$ python3 -q
>>> import numpy as np
>>> import numpy.linalg as la
>>> np.set_printoptions(precision=1, suppress=True, linewidth=200)
>>> K = np.load("run2.npy")
>>> K
array([[-1.5, -1.4,  0.1,  0.8,  1.3, -0.1,  0.1,  0. , -0.5, -0.1, -0.4,  0. ,  0. ],
       [-0.8,  0.1,  0. ,  0.5, -1.8,  0. ,  0. ,  0. ,  0.7,  0.3,  4.7,  0. ,  0.1],
       [ 1. ,  2.2,  0.1,  0. , -1. , -0.1, -0.2,  0.1,  0. ,  0.3, -3.2,  0. ,  0. ],
       [ 6.7, -1.1,  0. , -0.2, -2.3,  0. , -0.2, -0.4, -0.1, -0.1,  1.3,  0. ,  0.1],
       [-3.1, -2.7, -0.1, -0.4, -1.2,  0. ,  0.2,  0.2,  0.5,  0.3, -3.5,  0. ,  0.1],
       [-3.4,  0.5,  0.2, -0.5,  0.9,  0. ,  0. , -0.3, -0.8,  0.1, -0.4, -0.1,  0. ],
       [ 5.9,  0.7, -0.3, -0.4,  0.3,  0.1,  0. ,  0.2,  1. ,  0.3, -1.5,  0. ,  0. ],
       [-3.2,  0.6,  0.1,  0. , -0.9,  0. , -0.2, -0.4, -0.3,  0.1,  2. , -0.1,  0. ],
       [-0.1,  0.5, -0.1,  0.7, -0.2,  0.1, -0.2, -0.3,  2. ,  0.1,  1.1,  0.1,  0. ],
       [-2.6, -0.2, -0.2, -0.2,  1.8,  0. , -0.1,  0. ,  1. ,  0. , -1.6, -0.1,  0.1],
       [-0.3,  0.8,  0.2,  0.2, -0.8,  0. , -0.2,  0.4, -0.6, -0.3,  2.2,  0. ,  0. ],
       [ 1.7,  0.9,  0.3,  0.2,  0.4, -0.1, -0.1, -0.1,  1.5, -0.1, -2.6,  0. ,  0. ],
       [-0.5,  1.1,  0.3, -0.7,  0.2,  0. ,  0. ,  0.1, -0.8,  0. ,  1.8,  0. ,  0.1],
       [ 2. ,  1. ,  0. ,  0.1,  0.2, -0.1,  0. , -0.2,  1.2, -0.2,  0.5, -0.1,  0. ],
       [ 4.5,  0.2, -0.1,  0. , -0.3,  0. ,  0. ,  0. ,  0.2,  0.2,  0.2, -0.1, -0.1],
       [ 4.4,  2.7, -0.4, -1.1,  0. ,  0. ,  0.2,  0. , -0.4,  0.1,  0. ,  0. ,  0. ],
       [-1.5, -0.4,  0.1, -1.5,  1. , -0.1, -0.2, -0.1, -0.6,  0.6,  1.7,  0. ,  0.1],
       [-1.3,  0.4, -0.1,  0.1,  0.2, -0.1,  0. ,  0.1,  0.8,  0.3, -0.5,  0. ,  0. ],
       [ 2.2, -0.5,  0.1,  0.5, -0.2,  0.1,  0.2,  0.3,  0.4,  0. , -2.3,  0. , -0.1],
       [ 2.1, -2. ,  0. , -0.7, -0.5,  0. ,  0. , -0.2, -0.8,  0.1, -1. ,  0. , -0.2],
       [-5.5, -1.9, -0.2, -1.3,  1.8,  0. , -0.1,  0.4,  0.7,  0.2,  2. ,  0.1, -0.1]])
>>> B = np.c_[K[:, :10] @ np.array([[-6, -4, 0, -1, -5, -9, 9, 8, -3, -9],
...     [-6, 5, -5, 1, -9, -1, 1, -7, 4, -9],
...     [2, -7, 9, -6, 3, 3, 3, 8, 1, -8],
...     [9, 9, 7, 3, 7, -3, 4, -7, -9, 2],
...     [9, 9, 2, 6, -6, 1, -9, -3, 3, -4],
...     [1, 7, 5, 1, -1, -6, -9, -2, -5, -4],
...     [-4, 1, 0, -5, -6, -8, 6, 4, 5, -6],
...     [3, 5, -2, 0, -5, 7, -6, 4, -5, -6],
...     [-1, -1, 7, 8, 4, -9, -1, -7, -8, -6],
...     [-3, -1, 1, 0, -3, -1, -6, -6, -6, 3]]), np.array([1, 5, 8, 4, 2, 4, 9, 0, 0, 8, 2, 9, 2, 9, 7, 7, 3, 2, 3, 9, 2])]
>>> B
array([[ 36.8,  17.2,  12. ,   5.1,  16. ,  18.5, -20.5,  -6.2,   1.3,  24.2,   1. ],
       [ -9.1,  -9. ,   4.6,  -2.8,  19.3,  -2.8,   8.6, -11.9, -14.5,  11.2,   5. ],
       [-27.9,  -3.4, -12.5,  -4.5, -18.6,  -9.3,  17.8,  -5.6,   0.1, -23.7,   8. ],
       [-56.1, -56.8,  -0.5, -22. ,  -8.1, -61.1,  81. ,  68.5, -27.2, -37.7,   4. ],
       [ 18.6, -14.4,  10.8,  -4.4,  42.8,  25.3, -24. ,  -4. ,  -7.4,  52.5,   2. ],
       [ 21. ,  17.5,  -7.3,   0.2,   2.2,  38.1, -37.6, -24.5,  26.9,  26.8,   4. ],
       [-42.3, -18.5,  -1. ,   5.3, -39.3, -61.7,  43.7,  33.6, -22. , -65.7,   9. ],
       [  7.3,   5. ,  -5.1,  -3.6,  18. ,  29. , -18.9, -27.2,  12.2,  31.9,   0. ],
       [ -0.4,   5. ,  16.3,  19.2,  12.1, -21.4,   1. , -26.2, -21.3,  -9.7,   0. ],
       [ 30.2,  24.1,   8.4,  22.3,   6.6,  17.2, -42.8, -32.4,   5.5,  13.8,   8. ],
       [ -4.5,   1.1,  -7.7,  -8.1,  -1.2,  11.2,   5.5,   1.4,   3.7,  -1. ,   2. ],
       [-10.8,  -1.7,  10.5,  12.8,  -9.2, -28.2,  14.3,  -3.4, -12.7, -34.7,   9. ],
       [ -6.4,   2.2, -13.1,  -7.5, -16.3,  14.5,  -6.9,   1. ,  19. ,  -5.8,   2. ],
       [-16.6,  -3. ,   4.2,  10. , -13. , -30.5,  19.7,  -0.1,  -9.2, -33.8,   9. ],
       [-31.9, -19.4,  -0.9,  -3.9, -22.6, -43.3,  41.7,  32.1, -16.5, -40.9,   7. ],
       [-54. , -10.7, -27.5,  -6.8, -58.3, -38.3,  37.7,  23.8,  10.7, -61.4,   7. ],
       [  6.3,  -2.6,  -9.5,  -1.9,  -7.5,  26. , -31.3,  -1.3,  20.7,  16.9,   3. ],
       [  6.4,   9.3,   3.4,  10.1,   4. ,   4.7, -15.3, -22.1,  -3.1,   4.2,   2. ],
       [ -7.5,  -7.3,   9.2,  -0.7,  -2.7, -24.4,  21.5,  18. , -17.8, -20.1,   3. ],
       [-11.5, -29.5,  -1. , -15.6,   3.1,  -9.6,  20. ,  41.4,  -2.7,   6. ,   9. ],
       [ 48.8,  19.4,   6.5,  17.8,  24.9,  53.6, -78.3, -33.5,  16.5,  53. ,   2. ]])
>>> print(la.matrix_rank(np.c_[K, B]))
14
>>> np.round(la.norm(B - K @ la.lstsq(K, B)[0], axis=0), 1) + 0
array([ 0. ,  0. ,  0. ,  0. ,  0. ,  0. ,  0. ,  0. ,  0. ,  0. , 12.9])
>>> np.round(la.lstsq(K, B[:, 0])[0], 1) + 0
array([-6., -6.,  2.,  9.,  9.,  1., -4.,  3., -1., -3.,  0.,  0.,  0.])
>>> la.norm(la.qr(K)[0].T @ B, axis=0) ** 2 / ((B ** 2).sum(axis=0) + 1e-12)
array([1. , 1. , 1. , 1. , 1. , 1. , 1. , 1. , 1. , 1. , 0.7])
>>> np.argsort(-la.norm(B, axis=0).round(6), kind="stable")[:3]
array([6, 9, 5])
>>> [round(float(x), 1) for x in la.svd(B, compute_uv=False)[:3]]
[318.3, 113.9, 94.7]
>>> J = np.array([[-1, -4, -3, -4, 5, 2, 0, 2, -2],
...     [1, 4, 3, 4, -5, -2, 0, -2, 2],
...     [-2, -8, -6, -8, 10, 4, 0, 4, -4],
...     [3, 12, 9, 12, -15, -6, 0, -6, 6],
...     [1, 4, 3, 4, -5, -2, 0, -2, 2],
...     [2, 8, 6, 8, -10, -4, 0, -4, 4],
...     [-2, -8, -6, -8, 10, 4, 0, 4, -4]])
>>> rank = la.matrix_rank(J)
>>> rank
np.int64(1)
>>> null = la.svd(J)[2][rank:].T
>>> np.round(null @ null.T, 1) + 0
array([[ 1. , -0.1,  0. , -0.1,  0.1,  0. ,  0. ,  0. ,  0. ],
       [-0.1,  0.8, -0.2, -0.2,  0.3,  0.1,  0. ,  0.1, -0.1],
       [ 0. , -0.2,  0.9, -0.2,  0.2,  0.1,  0. ,  0.1, -0.1],
       [-0.1, -0.2, -0.2,  0.8,  0.3,  0.1,  0. ,  0.1, -0.1],
       [ 0.1,  0.3,  0.2,  0.3,  0.7, -0.1,  0. , -0.1,  0.1],
       [ 0. ,  0.1,  0.1,  0.1, -0.1,  0.9,  0. , -0.1,  0.1],
       [ 0. ,  0. ,  0. ,  0. ,  0. ,  0. ,  1. ,  0. ,  0. ],
       [ 0. ,  0.1,  0.1,  0.1, -0.1, -0.1,  0. ,  0.9,  0.1],
       [ 0. , -0.1, -0.1, -0.1,  0.1,  0.1,  0. ,  0.1,  0.9]])
>>> print([int(la.matrix_rank(J[:, :j + 1])) for j in range(9)])
[1, 1, 1, 1, 1, 1, 1, 1, 1]
>>> la.matrix_rank(J.T @ J), la.matrix_rank(J @ J.T)
(np.int64(1), np.int64(1))
>>> print([int(la.matrix_rank(J[:i])) for i in range(1, len(J) + 1)])
[1, 1, 1, 1, 1, 1, 1]
>>> r0, g = J[4], J[5]
>>> r0 @ g
np.int64(158)
>>> print(r0 @ r0)
79
>>> p = (r0 @ g) / (r0 @ r0) * r0
>>> la.matrix_rank(np.outer(r0, g))
np.int64(1)
>>> np.outer(r0, g)
array([[  2,   8,   6,   8, -10,  -4,   0,  -4,   4],
       [  8,  32,  24,  32, -40, -16,   0, -16,  16],
       [  6,  24,  18,  24, -30, -12,   0, -12,  12],
       [  8,  32,  24,  32, -40, -16,   0, -16,  16],
       [-10, -40, -30, -40,  50,  20,   0,  20, -20],
       [ -4, -16, -12, -16,  20,   8,   0,   8,  -8],
       [  0,   0,   0,   0,   0,   0,   0,   0,   0],
       [ -4, -16, -12, -16,  20,   8,   0,   8,  -8],
       [  4,  16,  12,  16, -20,  -8,   0,  -8,   8]])
>>> (g - p) @ r0
np.float64(0.0)
>>> g - p
array([0., 0., 0., 0., 0., 0., 0., 0., 0.])
>>> round(float(la.norm(r0 + g) ** 2 + la.norm(r0 - g) ** 2), 1)
790.0
>>> p
array([  2.,   8.,   6.,   8., -10.,  -4.,   0.,  -4.,   4.])
